$ python -q
>>> import numpy as np
>>> from numpy import linalg as LA
>>> np.set_printoptions(precision=2, suppress=True, linewidth=200)
>>> K = np.load("dump.npy")
>>> K
array([[ 1.77, -5.72,  1.51,  0.92, -8.99,  3.9 ,  0.86],
       [ 1.88, -5.64,  1.53,  0.9 , -9.04,  3.9 ,  0.88],
       [ 1.82, -5.78,  1.6 ,  0.9 , -8.98,  3.82,  0.94],
       [ 1.22, -3.92,  0.99,  0.52, -6.02,  2.63,  0.66],
       [ 0.64, -1.9 ,  0.51,  0.27, -2.97,  1.33,  0.3 ],
       [-0.01,  0.06,  0.1 , -0.01,  0.07, -0.05, -0.03],
       [-0.04,  0.06, -0.02,  0.07,  0.07, -0.04,  0.04],
       [ 1.28, -3.82,  0.96,  0.67, -6.02,  2.59,  0.65],
       [ 1.18, -3.79,  0.96,  0.54, -6.03,  2.68,  0.55],
       [-0.08,  0.12, -0.06,  0.01,  0.  , -0.01, -0.07],
       [ 1.15, -3.84,  0.94,  0.58, -5.95,  2.57,  0.59],
       [-0.05,  0.02,  0.05,  0.  , -0.02,  0.01, -0.1 ],
       [ 0.63, -1.91,  0.62,  0.28, -2.95,  1.26,  0.3 ],
       [ 1.22, -3.78,  0.95,  0.58, -5.97,  2.58,  0.65]])
>>> rng = np.random.default_rng(125811)
>>> M2 = K + rng.integers(-2, 3, (14, 1)) @ rng.integers(-2, 3, (1, 7))
>>> M2
array([[  1.77,  -7.72,   0.51,  -1.08,  -9.99,   3.9 ,  -0.14],
       [  1.88,  -1.64,   3.53,   4.9 ,  -7.04,   3.9 ,   2.88],
       [  1.82,  -9.78,  -0.4 ,  -3.1 , -10.98,   3.82,  -1.06],
       [  1.22,   0.08,   2.99,   4.52,  -4.02,   2.63,   2.66],
       [  0.64,   2.1 ,   2.51,   4.27,  -0.97,   1.33,   2.3 ],
       [ -0.01,  -3.94,  -1.9 ,  -4.01,  -1.93,  -0.05,  -2.03],
       [ -0.04,   2.06,   0.98,   2.07,   1.07,  -0.04,   1.04],
       [  1.28,   0.18,   2.96,   4.67,  -4.02,   2.59,   2.65],
       [  1.18,  -7.79,  -1.04,  -3.46,  -8.03,   2.68,  -1.45],
       [ -0.08,  -3.88,  -2.06,  -3.99,  -2.  ,  -0.01,  -2.07],
       [  1.15,  -7.84,  -1.06,  -3.42,  -7.95,   2.57,  -1.41],
       [ -0.05,   0.02,   0.05,   0.  ,  -0.02,   0.01,  -0.1 ],
       [  0.63,  -5.91,  -1.38,  -3.72,  -4.95,   1.26,  -1.7 ],
       [  1.22,   0.22,   2.95,   4.58,  -3.97,   2.58,   2.65]])
>>> np.abs(M2 - K).sum(axis=1)
array([ 7., 14., 14., 14., 14., 14.,  7., 14., 14., 14., 14.,  0., 14., 14.])
>>> LA.matrix_rank(M2 - K, tol=1e-8)
np.int64(1)
